% python3 -q
>>> import numpy as np
>>> import numpy.linalg as la
>>> np.set_printoptions(suppress=True, linewidth=120)
>>> rd = lambda a: np.round(a, 1) + 0
>>> K = np.loadtxt("data.csv", delimiter=",")
>>> K
array([[ 1.,  0.,  0.,  0.,  0.,  0.,  0.,  0.,  0.,  0.],
       [-1.,  1.,  0.,  0.,  0.,  0.,  0.,  0.,  0.,  0.],
       [-2., -3.,  1.,  0.,  0.,  0.,  0.,  0.,  0.,  0.],
       [-1.,  1.,  1.,  1.,  0.,  0.,  0.,  0.,  0.,  0.],
       [ 0.,  0., -1., -3.,  1.,  0.,  0.,  0.,  0.,  0.],
       [-1.,  0.,  2., -3.,  3.,  1.,  0.,  0.,  0.,  0.],
       [-3., -2., -1.,  2.,  0.,  1.,  1.,  0.,  0.,  0.],
       [ 0.,  1.,  0.,  3.,  3., -1.,  1.,  1.,  0.,  0.],
       [ 2.,  0., -2.,  3., -2.,  1.,  0., -2.,  1.,  0.],
       [-2., -1.,  3., -3., -2.,  0., -3.,  3.,  3.,  1.]])
>>> w1 = np.array([[2, -2, 3, 2, -2],
...     [1, 1, 3, 1, -1],
...     [2, 2, -3, -2, -3],
...     [-3, 0, 1, -1, 1],
...     [0, -3, 1, 1, 1],
...     [0, 1, -2, 3, -3],
...     [-2, -1, 0, 2, 3],
...     [2, -2, 0, -1, 0],
...     [-2, 1, -3, 2, -2],
...     [-2, -3, -3, 3, -3]])
>>> coef = np.array([0, 5, 5, -5, 2])
>>> hid = np.maximum(K @ w1 + coef, 0)
>>> la.matrix_rank(hid)
np.int64(5)
>>> hid
array([[ 2.,  3.,  8.,  0.,  0.],
       [ 0.,  8.,  5.,  0.,  3.],
       [ 0.,  8.,  0.,  0.,  6.],
       [ 0., 10.,  3.,  0.,  1.],
       [ 7.,  0.,  6.,  1.,  3.],
       [11.,  3.,  0.,  0.,  0.],
       [ 0.,  7.,  0.,  0., 15.],
       [ 0.,  0., 16.,  0., 13.],
       [ 0.,  9., 13.,  5.,  0.],
       [14., 17.,  0.,  0.,  0.]])
>>> Z = np.array([[1, 3, 3], [-2, -3, 3], [3, 0, -2], [3, -1, 3], [1, -3, 0]])
>>> hid @ Z
array([[ 20.,  -3.,  -1.],
       [  2., -33.,  14.],
       [-10., -42.,  24.],
       [-10., -33.,  24.],
       [ 31.,  11.,  12.],
       [  5.,  24.,  42.],
       [  1., -66.,  21.],
       [ 61., -39., -32.],
       [ 36., -32.,  16.],
       [-20.,  -9.,  93.]])
>>> r0, r1 = K[1], K[8]
>>> r0 @ r0
np.float64(2.0)
>>> r0 @ r1
np.float64(-2.0)
>>> pr = (r0 @ r1) / (r0 @ r0) * r0
>>> (r1 - pr) @ r0
np.float64(0.0)
>>> la.matrix_rank(np.outer(r0, r1))
np.int64(1)
>>> rd(la.norm(r0 + r1) ** 2 + la.norm(r0 - r1) ** 2)
np.float64(58.0)
>>> F = np.loadtxt("a.csv", delimiter=",")
>>> rd(F)
array([[ 0.3,  0.2,  0. , -0.4,  0. ],
       [ 0.2,  0.9,  0.1,  0.1,  0.1],
       [ 0. ,  0.1,  0. ,  0.1,  0. ],
       [-0.4,  0.1,  0.1,  0.8,  0.1],
       [ 0. ,  0.1,  0. ,  0.1,  0. ]])
>>> rng = np.random.default_rng(9651)
>>> idx = rng.permutation(5)
>>> idx
array([0, 2, 3, 4, 1])
>>> out = F[idx][:, idx]
>>> rd(np.trace(out))
np.float64(2.0)
